>>> import numpy as np
>>> np.set_printoptions(suppress=True, linewidth=140)
>>> cent = np.array([[-1, 1, -2], [-1, 2, 2], [-1, 1, 0]])
>>> E = np.repeat(cent, 24 // 3, axis=0)
>>> rng = np.random.default_rng(65115)
>>> E = E + 0.1 * rng.normal(size=E.shape)
>>> print(E.round(1) + 0)
[[-1.   0.8 -1.9]
 [-0.9  0.8 -2.1]
 [-0.9  0.9 -2.1]
 [-0.9  1.1 -2.1]
 [-1.   0.9 -2. ]
 [-1.1  1.2 -2.1]
 [-1.   0.9 -1.9]
 [-1.   0.9 -2.1]
 [-1.   1.9  1.9]
 [-0.9  2.   2. ]
 [-1.1  2.2  2.1]
 [-0.9  2.1  1.9]
 [-1.   2.2  2.1]
 [-1.1  2.   2.1]
 [-1.1  2.1  2. ]
 [-0.9  2.   2. ]
 [-0.9  0.8  0.1]
 [-1.   1.  -0.1]
 [-1.1  1.1  0. ]
 [-0.9  1.   0.1]
 [-1.   1.  -0.1]
 [-0.9  0.8  0. ]
 [-1.1  0.9 -0.1]
 [-1.   1.1  0. ]]
>>> U, sv, VT = np.linalg.svd(E, full_matrices=False)
>>> print(np.round(U.T @ U, 1) + 0)
[[1. 0. 0.]
 [0. 1. 0.]
 [0. 0. 1.]]
>>> print(round(float(np.sqrt((sv ** 2).sum())), 1), np.round(np.linalg.norm(E), 1))
11.8 11.8
>>> print(np.round(VT @ VT.T, 1) + 0)
[[1. 0. 0.]
 [0. 1. 0.]
 [0. 0. 1.]]
>>> print(np.round(U.T @ E @ VT.T, 1) + 0)
[[9.1 0.  0. ]
 [0.  7.4 0. ]
 [0.  0.  0.8]]
>>> print(np.round(np.cumsum(sv ** 2) / np.sum(sv ** 2), 1))
[0.6 1.  1. ]
>>> print(U.shape, sv.shape, VT.shape)
(24, 3) (3,) (3, 3)
>>> print((sv > 1e-8).sum())
3
>>> print(np.round(sv / sv[0], 1))
[1.  0.8 0.1]
>>> other = np.c_[E[:, :1] @ np.array([[2]]), np.array([5, 0, -3, 4, 3, -2, 4, 4, -3, 2, -1, -5, -3, 5, 1, 1, 5, -2, -4, -2, 1, 5, 2, 0])]
>>> print(other.round(1))
[[-2.1  5. ]
 [-1.8  0. ]
 [-1.8 -3. ]
 [-1.8  4. ]
 [-2.   3. ]
 [-2.2 -2. ]
 [-2.   4. ]
 [-2.1  4. ]
 [-2.  -3. ]
 [-1.9  2. ]
 [-2.1 -1. ]
 [-1.8 -5. ]
 [-2.  -3. ]
 [-2.2  5. ]
 [-2.1  1. ]
 [-1.8  1. ]
 [-1.8  5. ]
 [-2.1 -2. ]
 [-2.2 -4. ]
 [-1.8 -2. ]
 [-2.   1. ]
 [-1.9  5. ]
 [-2.2  2. ]
 [-1.9  0. ]]
>>> print(np.linalg.matrix_rank(np.c_[E, other]))
4
>>> print(np.linalg.matrix_rank(other))
2
>>> print(np.round(np.linalg.lstsq(E, other[:, 0])[0], 1) + 0)
[2. 0. 0.]
>>> x = np.array([3, 2, -2])
>>> print((E @ x).argmax())
3
>>> print(np.round((E * x).sum(axis=1), 1))
[ 2.4  3.   3.2  3.7  3.   3.3  2.6  3.  -3.  -2.6 -3.  -2.4 -2.8 -3.5 -3.1 -2.8 -1.3 -0.9 -0.9 -0.9 -0.7 -1.2 -1.3 -0.6]
>>> print(np.round(np.einsum("ij,j->i", E, x), 1))
[ 2.4  3.   3.2  3.7  3.   3.3  2.6  3.  -3.  -2.6 -3.  -2.4 -2.8 -3.5 -3.1 -2.8 -1.3 -0.9 -0.9 -0.9 -0.7 -1.2 -1.3 -0.6]
>>> print(np.round(E @ np.eye(3)[0], 1))
[-1.  -0.9 -0.9 -0.9 -1.  -1.1 -1.  -1.  -1.  -0.9 -1.1 -0.9 -1.  -1.1 -1.1 -0.9 -0.9 -1.  -1.1 -0.9 -1.  -0.9 -1.1 -1. ]
>>> print(np.linalg.norm(E @ x) <= np.linalg.norm(E, 2) * np.linalg.norm(x) + 1e-9)
True
>>> print(np.round(E @ (2 * x), 1))
[ 4.9  6.1  6.5  7.4  5.9  6.6  5.2  5.9 -6.  -5.3 -6.  -4.8 -5.6 -7.  -6.3 -5.6 -2.6 -1.8 -1.9 -1.9 -1.5 -2.4 -2.7 -1.3]
>>> print(np.round(E @ x, 1))
[ 2.4  3.   3.2  3.7  3.   3.3  2.6  3.  -3.  -2.6 -3.  -2.4 -2.8 -3.5 -3.1 -2.8 -1.3 -0.9 -0.9 -0.9 -0.7 -1.2 -1.3 -0.6]
>>> J = np.load("block16.npy")
>>> print(J)
[[3 3 3]
 [3 6 6]
 [3 6 9]]
>>> # symmetric, so the eigenvalues are real
>>> O, evecs = np.linalg.qr(J[:, :1])[0], np.linalg.qr(J[:, 1:])[0]
>>> sv = np.linalg.svd(O.T @ evecs, compute_uv=False)
>>> print((sv > 0.9).sum())
1
>>> proj = np.triu(np.array([[0, 2, 2], [1, 0, 1], [1, 2, 1]]), 1) + np.eye(3)
>>> other = proj @ J @ np.linalg.inv(proj)
>>> print(other)
[[15. -3.  6.]
 [ 6.  0.  3.]
 [ 3.  0.  3.]]
>>> print(round(np.linalg.det(other), 1))
27.0
>>> print(np.trace(other), np.trace(J))
18.0 18
>>> U, sv, VT = np.linalg.svd(J, full_matrices=False)
>>> print(sv.round(1))
[15.1  1.9  0.9]
>>> print(np.round(np.cumsum(sv ** 2) / np.sum(sv ** 2), 1))
[1. 1. 1.]
>>> print(np.round(sv / sv[0], 1))
[1.  0.1 0.1]
>>> other = np.array([[3, -1, 1], [-3, 0, -2], [3, -2, 1]])
>>> print(np.linalg.matrix_rank(np.vstack([J, other.T])))
3
>>> print(J @ other)
[[  9  -9   0]
 [  9 -15  -3]
 [ 18 -21   0]]
